In [1]: import numpy as np

In [2]: np.set_printoptions(precision=1, suppress=True, linewidth=100)

In [3]: def rd(a):
   ...:     return np.round(a, 1) + 0
   ...: 

In [4]: W0 = np.array([[0.1, 0.9, 0.8, -0.4],
   ...:     [-0.3, -1.1, 0.5, 1.1],
   ...:     [0.1, 0.2, -0.1, 2.3],
   ...:     [-0.6, 0.8, 0.0, 1.3],
   ...:     [0.1, -1.2, -0.7, 0.9],
   ...:     [0.8, -0.5, 0.1, -0.2]])

In [5]: W0[:, 1] *= 10

In [6]: W0
Out[6]: 
array([[  0.1,   9. ,   0.8,  -0.4],
       [ -0.3, -11. ,   0.5,   1.1],
       [  0.1,   2. ,  -0.1,   2.3],
       [ -0.6,   8. ,   0. ,   1.3],
       [  0.1, -12. ,  -0.7,   0.9],
       [  0.8,  -5. ,   0.1,  -0.2]])

In [7]: rng = np.random.default_rng(264)

In [8]: lab = rng.permutation(4)

In [9]: M2 = W0[:, lab] * rng.choice([-1, 1], 4)

In [10]: M2
Out[10]: 
array([[ 0.1, -9. ,  0.8,  0.4],
       [-0.3, 11. ,  0.5, -1.1],
       [ 0.1, -2. , -0.1, -2.3],
       [-0.6, -8. ,  0. , -1.3],
       [ 0.1, 12. , -0.7, -0.9],
       [ 0.8,  5. ,  0.1,  0.2]])

In [11]: Uu, _, Vt = np.linalg.svd(W0.T @ M2)

In [12]: rd(Uu @ Vt)
Out[12]: 
array([[ 1.,  0.,  0.,  0.],
       [ 0., -1.,  0.,  0.],
       [ 0.,  0.,  1.,  0.],
       [ 0.,  0.,  0., -1.]])

In [13]: Uu, sigma, Vt = np.linalg.svd(W0, full_matrices=False)

In [14]: rd(sigma / sigma[0])
Out[14]: array([1. , 0.1, 0.1, 0. ])

In [15]: u = np.array([2, 5])

In [16]: np.polyval(u, W0[0])
Out[16]: array([ 5.2, 23. ,  6.6,  4.2])

In [17]: F = np.array([[0.6, -0.4, 0.3, 0.7, 0.3, 1.5],
    ...:     [0.5, -0.4, -0.1, 1.1, -3.6, 1.8],
    ...:     [-0.6, -0.7, -1.0, 0.7, -1.0, -0.3]])

In [18]: F[:, 3] *= 3

In [19]: rd(F)
Out[19]: 
array([[ 0.6, -0.4,  0.3,  2.1,  0.3,  1.5],
       [ 0.5, -0.4, -0.1,  3.3, -3.6,  1.8],
       [-0.6, -0.7, -1. ,  2.1, -1. , -0.3]])

In [20]: x = np.array([4, -5, 0, 1, 4, 3])

In [21]: np.sign((F @ x).round(6))
Out[21]: array([ 1., -1., -1.])

In [22]: rd(F @ x)
Out[22]: array([12.2, -1.7, -1.7])

In [23]: rd(F @ (2 * x))
Out[23]: array([24.4, -3.4, -3.4])

In [24]: (F @ x).argmax()
Out[24]: np.int64(0)

In [25]: rd(F * x)
Out[25]: 
array([[  2.4,   2. ,   0. ,   2.1,   1.2,   4.5],
       [  2. ,   2. ,   0. ,   3.3, -14.4,   5.4],
       [ -2.4,   3.5,   0. ,   2.1,  -4. ,  -0.9]])

In [26]: M2 = F / np.sqrt((F ** 2).mean(axis=1, keepdims=True))

In [27]: rd(np.linalg.norm(M2, axis=1))
Out[27]: array([2.4, 2.4, 2.4])

In [28]: rd(M2[0])
Out[28]: array([ 0.5, -0.4,  0.3,  1.9,  0.3,  1.4])

In [29]: rd(F - F.mean(axis=1, keepdims=True))
Out[29]: 
array([[-0.1, -1.1, -0.4,  1.4, -0.4,  0.8],
       [ 0.2, -0.7, -0.4,  3.1, -3.8,  1.6],
       [-0.3, -0.4, -0.8,  2.3, -0.8,  0. ]])

In [30]: np.linalg.matrix_rank(M2) == np.linalg.matrix_rank(F)
Out[30]: np.True_

In [31]: np.linalg.matrix_rank(F - F.mean(axis=1, keepdims=True))
Out[31]: np.int64(3)
